% ipython --no-banner

In [1]: import numpy as np

In [2]: from numpy import linalg as LA

In [3]: np.set_printoptions(precision=2, suppress=True, linewidth=160, legacy="1.25")

In [4]: J = np.loadtxt("a.csv", delimiter=",")

In [5]: J
Out[5]: 
array([[  8.02,  -4.09,  -7.98,  -3.01,  -8.89,   1.03,   8.  ,  -9.06],
       [ 24.03, -11.94, -24.02,  -8.84, -26.91,   2.91,  24.03, -27.12],
       [ -8.24,   4.  ,   7.99,   3.02,   9.02,  -0.98,  -8.08,   9.04],
       [-15.9 ,   8.01,  15.69,   6.11,  18.17,  -1.96, -15.98,  17.94],
       [ -8.02,   3.96,   8.08,   2.88,   8.94,  -0.94,  -8.18,   9.16]])

In [6]: rng = np.random.default_rng(16682)

In [7]: other = J + rng.integers(-2, 3, (5, 1)) @ rng.integers(-2, 3, (1, 8))

In [8]: other
Out[8]: 
array([[  6.02,  -8.09,  -7.98,  -7.01,  -6.89,   3.03,  10.  ,  -7.06],
       [ 23.03, -13.94, -24.02, -10.84, -25.91,   3.91,  25.03, -26.12],
       [ -7.24,   6.  ,   7.99,   5.02,   8.02,  -1.98,  -9.08,   8.04],
       [-16.9 ,   6.01,  15.69,   4.11,  19.17,  -0.96, -14.98,  18.94],
       [ -6.02,   7.96,   8.08,   6.88,   6.94,  -2.94, -10.18,   7.16]])

In [9]: LA.matrix_rank(other - J, tol=1e-8)
Out[9]: 1

In [10]: other - J
Out[10]: 
array([[-2., -4.,  0., -4.,  2.,  2.,  2.,  2.],
       [-1., -2.,  0., -2.,  1.,  1.,  1.,  1.],
       [ 1.,  2.,  0.,  2., -1., -1., -1., -1.],
       [-1., -2.,  0., -2.,  1.,  1.,  1.,  1.],
       [ 2.,  4.,  0.,  4., -2., -2., -2., -2.]])

In [11]: data = np.array([[0, 1, 1, 0, 1, -2, 1, -1],
    ...:     [1, -2, 2, 2, 0, -1, -2, -2],
    ...:     [1, 1, 0, 2, 1, -2, 2, 0],
    ...:     [0, 0, 0, -2, -2, 1, -2, -1],
    ...:     [2, -3, 5, 4, 1, -4, -3, -5]])

In [12]: U, sigma, Vt = LA.svd(data)

In [13]: vecs = Vt[:(sigma > 1e-8).sum()]

In [14]: vec = data[4] + 3 * data[1] + rng.integers(2) * np.eye(8)[4]

In [15]: vec
Out[15]: array([  5.,  -9.,  11.,  10.,   2.,  -7.,  -9., -11.])

In [16]: np.round(LA.norm(vec - vecs.T @ vecs @ vec), 2)
Out[16]: 0.66

In [17]: np.allclose(vecs.T @ vecs @ vec, vec)
Out[17]: False

In [18]: LA.matrix_rank(data, rtol=0.1)
Out[18]: 4

In [19]: np.argsort(-LA.norm(data, axis=0).round(6), kind="stable")[:3]
Out[19]: array([7, 2, 3])

In [20]: [round(float(x), 2) for x in LA.svd(data, compute_uv=False)[:3]]
Out[20]: [11.31, 5.44, 2.42]

In [21]: round(float(LA.norm(data, 2) / LA.norm(data)), 2)
Out[21]: 0.88

In [22]: T = np.stack([data, 2 * data, data[::-1]])

In [23]: LA.norm(T, axis=(1, 2))
Out[23]: array([12.85, 25.69, 12.85])

In [24]: np.einsum("bij,cij->bc", T, T)
Out[24]: 
array([[165, 330,  43],
       [330, 660,  86],
       [ 43,  86, 165]])

In [25]: LA.matrix_rank(T.reshape(3, -1))
Out[25]: 2

In [26]: K = np.loadtxt("case11.csv", delimiter=",")

In [27]: K
Out[27]: 
array([[ 4.,  9.,  2., -9.,  8., -5., -6.,  6.,  8.],
       [-5., -1., -9., -7., -3., -9., -3., -2., -8.],
       [-7.,  8., -9.,  6.,  6., -3., -5.,  6.,  8.],
       [-6.,  2., -6.,  2., -4.,  4., -6.,  1.,  9.],
       [ 2.,  0.,  9., -6., -9.,  7.,  4., -1.,  1.]])

In [28]: def softmax(z):
    ...:     e = np.exp(z - z.max(axis=-1, keepdims=True))
    ...:     return e / e.sum(axis=-1, keepdims=True)
    ...: 

In [29]: np.round(softmax(K[4] + 2), 2) + 0
Out[29]: array([0.  , 0.  , 0.87, 0.  , 0.  , 0.12, 0.01, 0.  , 0.  ])

In [30]: np.round(softmax(K[4]), 2) + 0
Out[30]: array([0.  , 0.  , 0.87, 0.  , 0.  , 0.12, 0.01, 0.  , 0.  ])

In [31]: np.round(softmax(10 * K[4]), 2) + 0
Out[31]: array([0., 0., 1., 0., 0., 0., 0., 0., 0.])

In [32]: S = K @ K.T / np.sqrt(9)

In [33]: softmax(S).round(6).argmax(axis=1)
Out[33]: array([0, 1, 2, 3, 4])

In [34]: np.round(softmax(S + np.triu(np.full(S.shape, -np.inf), 1)), 2) + 0
Out[34]: 
array([[1., 0., 0., 0., 0.],
       [0., 1., 0., 0., 0.],
       [0., 0., 1., 0., 0.],
       [0., 0., 0., 1., 0.],
       [0., 0., 0., 0., 1.]])

In [35]: np.round(LA.norm(K[1] - K[2]), 2)
Out[35]: 26.36

In [36]: K[1] @ K[2]
Out[36]: 14.0

In [37]: round(LA.norm(K) ** 2 / LA.norm(K, 2) ** 2, 2)
Out[37]: 2.23

In [38]: round(LA.norm(K[1], 1), 2), round(LA.norm(K[1], np.inf), 2)
Out[38]: (47.0, 9.0)

In [39]: other = K + rng.integers(-2, 3, (5, 4)) @ rng.integers(-2, 3, (4, 9))

In [40]: other
Out[40]: 
array([[  7.,  10.,   0.,  -9.,   7.,  -4.,  -9.,   7.,   5.],
       [ -8.,  -6.,  -8., -11.,  -4.,  -7.,  -1.,  -1.,  -5.],
       [  1.,   7., -17.,   9.,   4.,   4., -15.,   8.,   5.],
       [ -5.,   6.,  -8.,   7.,  -5.,   4.,  -9.,   2.,  11.],
       [  3.,   6.,  10.,  -4.,  -9.,   3.,   4.,  -1.,  -2.]])

In [41]: other - K
Out[41]: 
array([[  3.,   1.,  -2.,   0.,  -1.,   1.,  -3.,   1.,  -3.],
       [ -3.,  -5.,   1.,  -4.,  -1.,   2.,   2.,   1.,   3.],
       [  8.,  -1.,  -8.,   3.,  -2.,   7., -10.,   2.,  -3.],
       [  1.,   4.,  -2.,   5.,  -1.,   0.,  -3.,   1.,   2.],
       [  1.,   6.,   1.,   2.,   0.,  -4.,   0.,   0.,  -3.]])

In [42]: w1 = np.array([[3, 1, 1],
    ...:     [3, 3, 2],
    ...:     [2, 3, 2],
    ...:     [1, 3, 3],
    ...:     [2, 3, 2],
    ...:     [3, 1, 1],
    ...:     [3, 1, 1],
    ...:     [2, 2, 0],
    ...:     [3, 1, 0]])

In [43]: c = np.array([5, 4, 2])

In [44]: hid = np.maximum(K @ w1 + c, 0)

In [45]: LA.matrix_rank(hid)
Out[45]: 3

In [46]: (hid > 0).mean(axis=0)
Out[46]: array([0.6, 0.4, 0.4])

In [47]: (hid > 0).astype(int)
Out[47]: 
array([[1, 1, 1],
       [0, 0, 0],
       [1, 1, 1],
       [0, 0, 0],
       [1, 0, 0]])

In [48]: cent = np.array([[2, 1, 0], [2, 0, 2], [1, 0, 0]])

In [49]: w1 @ cent
Out[49]: 
array([[ 9,  3,  2],
       [14,  3,  6],
       [12,  2,  6],
       [11,  1,  6],
       [12,  2,  6],
       [ 9,  3,  2],
       [ 9,  3,  2],
       [ 8,  2,  4],
       [ 8,  3,  2]])

In [50]: hid @ cent
Out[50]: 
array([[216.,  58.,  94.],
       [  0.,   0.,   0.],
       [139.,  20.,  84.],
       [  0.,   0.,   0.],
       [ 78.,  39.,   0.]])

In [51]: (hid @ cent).round(6).argmax(axis=1)
Out[51]: array([0, 0, 0, 0, 0])

In [52]: G = K.T @ K

In [53]: LA.matrix_rank(G)
Out[53]: 5

In [54]: F = np.array([[0, -3, 8, -6, -6, 6, -2, -6, -3],
    ...:     [1, -1, 2, -4, -2, 4, 2, 6, -3],
    ...:     [5, -2, 7, -6, 6, -7, -6, 9, -9],
    ...:     [-7, 9, 7, -2, -4, 1, 0, -2, -3],
    ...:     [5, -7, 9, 9, -1, 9, -8, 6, -7]])

In [55]: F[:, 3] = 2 * F[:, 2]

In [56]: F
Out[56]: 
array([[ 0, -3,  8, 16, -6,  6, -2, -6, -3],
       [ 1, -1,  2,  4, -2,  4,  2,  6, -3],
       [ 5, -2,  7, 14,  6, -7, -6,  9, -9],
       [-7,  9,  7, 14, -4,  1,  0, -2, -3],
       [ 5, -7,  9, 18, -1,  9, -8,  6, -7]])

In [57]: f, g = F[4], F[3]

In [58]: f @ f
Out[58]: 710

In [59]: pr = (f @ g) / (f @ f) * f

In [60]: g - pr
Out[60]: array([-8.68, 11.36,  3.97,  7.94, -3.66, -2.03,  2.69, -4.02, -0.64])

In [61]: np.round(softmax(10 * F[3]), 2) + 0
Out[61]: array([0., 0., 0., 1., 0., 0., 0., 0., 0.])

In [62]: softmax(F).sum(axis=1)
Out[62]: array([1., 1., 1., 1., 1.])

In [63]: np.round(softmax(F[3]), 2) + 0
Out[63]: array([0.  , 0.01, 0.  , 0.99, 0.  , 0.  , 0.  , 0.  , 0.  ])

In [64]: S = F @ F.T / np.sqrt(9)

In [65]: np.round(softmax(S)[3] @ F, 2) + 0
Out[65]: array([-7.,  9.,  7., 14., -4.,  1.,  0., -2., -3.])

In [66]: vec = np.array([2, 0, 2, 0, -2, -1, -5, 5, 1])

In [67]: F @ np.eye(9)[4]
Out[67]: array([-6., -2.,  6., -4., -1.])

In [68]: LA.norm(F @ vec) <= LA.norm(F, 2) * LA.norm(vec) + 1e-9
Out[68]: True

In [69]: np.sign((F @ vec).round(6))
Out[69]: array([-1,  1,  1, -1,  1])

In [70]: (F * vec).sum(axis=1)
Out[70]: array([-1, 23, 85, -6, 84])

In [71]: F @ vec
Out[71]: array([-1, 23, 85, -6, 84])

In [72]: F * vec
Out[72]: 
array([[  0,   0,  16,   0,  12,  -6,  10, -30,  -3],
       [  2,   0,   4,   0,   4,  -4, -10,  30,  -3],
       [ 10,   0,  14,   0, -12,   7,  30,  45,  -9],
       [-14,   0,  14,   0,   8,  -1,   0, -10,  -3],
       [ 10,   0,  18,   0,   2,  -9,  40,  30,  -7]])

In [73]: m1 = np.load("w.npy")

In [74]: m1
Out[74]: 
array([[ 0, -6, -2, -6, -3, -5, -2,  1],
       [ 6,  0, -2, -1,  1,  2,  1,  0],
       [ 2,  2,  0,  5,  2,  2,  0,  4],
       [ 6,  1, -5,  0,  3, -2,  5, -2],
       [ 3, -1, -2, -3,  0,  1,  0, -3],
       [ 5, -2, -2,  2, -1,  0,  2,  1],
       [ 2, -1,  0, -5,  0, -2,  0, -2],
       [-1,  0, -4,  2,  3, -1,  2,  0]])

In [75]: G = m1.T @ m1

In [76]: LA.svd(m1, compute_uv=False) ** 2
Out[76]: array([182.27, 182.27,  44.53,  44.53,   8.88,   8.88,   0.32,   0.32])

In [77]: np.trace(G), (m1 ** 2).sum()
Out[77]: (472, 472)

In [78]: G
Out[78]: 
array([[115,  -5, -54,  -7,  20,   4,  44, -12],
       [ -5,  47,  13,  50,  27,  33,  13,   3],
       [-54,  13,  57,   8, -21,  18, -35,  12],
       [ -7,  50,   8, 104,  31,  43,  19,  35],
       [ 20,  27, -21,  31,  33,  12,  26,  -2],
       [  4,  33,  18,  43,  12,  43,   0,   8],
       [ 44,  13, -35,  19,  26,   0,  38, -10],
       [-12,   3,  12,  35,  -2,   8, -10,  35]])

In [79]: U, sigma, Vt = LA.svd(m1, full_matrices=False)

In [80]: sigma
Out[80]: array([13.5 , 13.5 ,  6.67,  6.67,  2.98,  2.98,  0.56,  0.56])

In [81]: sigma / sigma[0]
Out[81]: array([1.  , 1.  , 0.49, 0.49, 0.22, 0.22, 0.04, 0.04])

In [82]: np.cumsum(sigma ** 2) / np.sum(sigma ** 2)
Out[82]: array([0.39, 0.77, 0.87, 0.96, 0.98, 1.  , 1.  , 1.  ])

In [83]: np.round(Vt @ Vt.T, 2) + 0
Out[83]: 
array([[1., 0., 0., 0., 0., 0., 0., 0.],
       [0., 1., 0., 0., 0., 0., 0., 0.],
       [0., 0., 1., 0., 0., 0., 0., 0.],
       [0., 0., 0., 1., 0., 0., 0., 0.],
       [0., 0., 0., 0., 1., 0., 0., 0.],
       [0., 0., 0., 0., 0., 1., 0., 0.],
       [0., 0., 0., 0., 0., 0., 1., 0.],
       [0., 0., 0., 0., 0., 0., 0., 1.]])

In [84]: U.shape, sigma.shape, Vt.shape
Out[84]: ((8, 8), (8,), (8, 8))

In [85]: np.round(U.T @ U, 2) + 0
Out[85]: 
array([[1., 0., 0., 0., 0., 0., 0., 0.],
       [0., 1., 0., 0., 0., 0., 0., 0.],
       [0., 0., 1., 0., 0., 0., 0., 0.],
       [0., 0., 0., 1., 0., 0., 0., 0.],
       [0., 0., 0., 0., 1., 0., 0., 0.],
       [0., 0., 0., 0., 0., 1., 0., 0.],
       [0., 0., 0., 0., 0., 0., 1., 0.],
       [0., 0., 0., 0., 0., 0., 0., 1.]])

In [86]: round(float(np.sqrt((sigma ** 2).sum())), 2), np.round(LA.norm(m1), 2)
Out[86]: (21.73, 21.73)

In [87]: (sigma > 1e-8).sum()
Out[87]: 8

In [88]: z = rng.permutation(8)

In [89]: z
Out[89]: array([7, 4, 5, 6, 1, 0, 2, 3])

In [90]: other = m1[z][:, z]

In [91]: np.allclose(other, m1)
Out[91]: False

In [92]: other
Out[92]: 
array([[ 0,  3, -1,  2,  0, -1, -4,  2],
       [-3,  0,  1,  0, -1,  3, -2, -3],
       [ 1, -1,  0,  2, -2,  5, -2,  2],
       [-2,  0, -2,  0, -1,  2,  0, -5],
       [ 0,  1,  2,  1,  0,  6, -2, -1],
       [ 1, -3, -5, -2, -6,  0, -2, -6],
       [ 4,  2,  2,  0,  2,  2,  0,  5],
       [-2,  3, -2,  5,  1,  6, -5,  0]])

In [93]: np.trace(other)
Out[93]: 0

In [94]: np.sort(np.abs(LA.eigvals(other)))
Out[94]: array([ 0.56,  0.56,  2.98,  2.98,  6.67,  6.67, 13.5 , 13.5 ])

In [95]: cent = np.array([[1.2, -0.4, 1.8, -1.4, -1.3, 0.5, 1.0]])

In [96]: mat = np.array([[1],
    ...:     [4],
    ...:     [5],
    ...:     [2],
    ...:     [3],
    ...:     [3],
    ...:     [0],
    ...:     [2],
    ...:     [5],
    ...:     [5],
    ...:     [1],
    ...:     [4],
    ...:     [0],
    ...:     [2],
    ...:     [0]]) @ cent + 0.05 * rng.normal(size=(15, 7))

In [97]: mat.round(2) + 0
Out[97]: 
array([[ 1.23, -0.37,  1.8 , -1.47, -1.34,  0.48,  1.01],
       [ 4.82, -1.56,  7.14, -5.58, -5.22,  2.05,  3.98],
       [ 6.01, -2.01,  8.98, -6.92, -6.48,  2.51,  4.99],
       [ 2.48, -0.83,  3.46, -2.82, -2.63,  1.01,  2.14],
       [ 3.56, -1.2 ,  5.36, -4.15, -3.96,  1.43,  3.05],
       [ 3.58, -1.17,  5.4 , -4.26, -3.86,  1.5 ,  3.04],
       [-0.02,  0.02, -0.02,  0.04,  0.  ,  0.  ,  0.02],
       [ 2.38, -0.69,  3.59, -2.84, -2.58,  1.03,  1.89],
       [ 6.04, -2.02,  9.04, -7.13, -6.54,  2.49,  5.03],
       [ 5.98, -1.92,  8.95, -7.06, -6.54,  2.5 ,  5.03],
       [ 1.27, -0.42,  1.84, -1.47, -1.29,  0.53,  1.01],
       [ 4.82, -1.61,  7.15, -5.77, -5.22,  2.02,  3.96],
       [ 0.01, -0.09, -0.07, -0.04, -0.11,  0.02, -0.02],
       [ 2.32, -0.81,  3.6 , -2.78, -2.61,  0.94,  2.02],
       [ 0.15,  0.02,  0.03, -0.03,  0.  ,  0.06, -0.04]])

In [98]: d = LA.norm(mat[:, None] - mat[None], axis=-1)

In [99]: d[:5, :5]
Out[99]: 
array([[ 0.  ,  9.28, 12.38,  3.1 ,  6.16],
       [ 9.28,  0.  ,  3.1 ,  6.19,  3.12],
       [12.38,  3.1 ,  0.  ,  9.29,  6.22],
       [ 3.1 ,  6.19,  9.29,  0.  ,  3.08],
       [ 6.16,  3.12,  6.22,  3.08,  0.  ]])

In [100]: d[2].round(6).argsort(kind="stable")[:4]
Out[100]: array([ 2,  9,  8, 11])

In [101]: np.flatnonzero(d[2] < d.mean() / 2)
Out[101]: array([ 1,  2,  8,  9, 11])
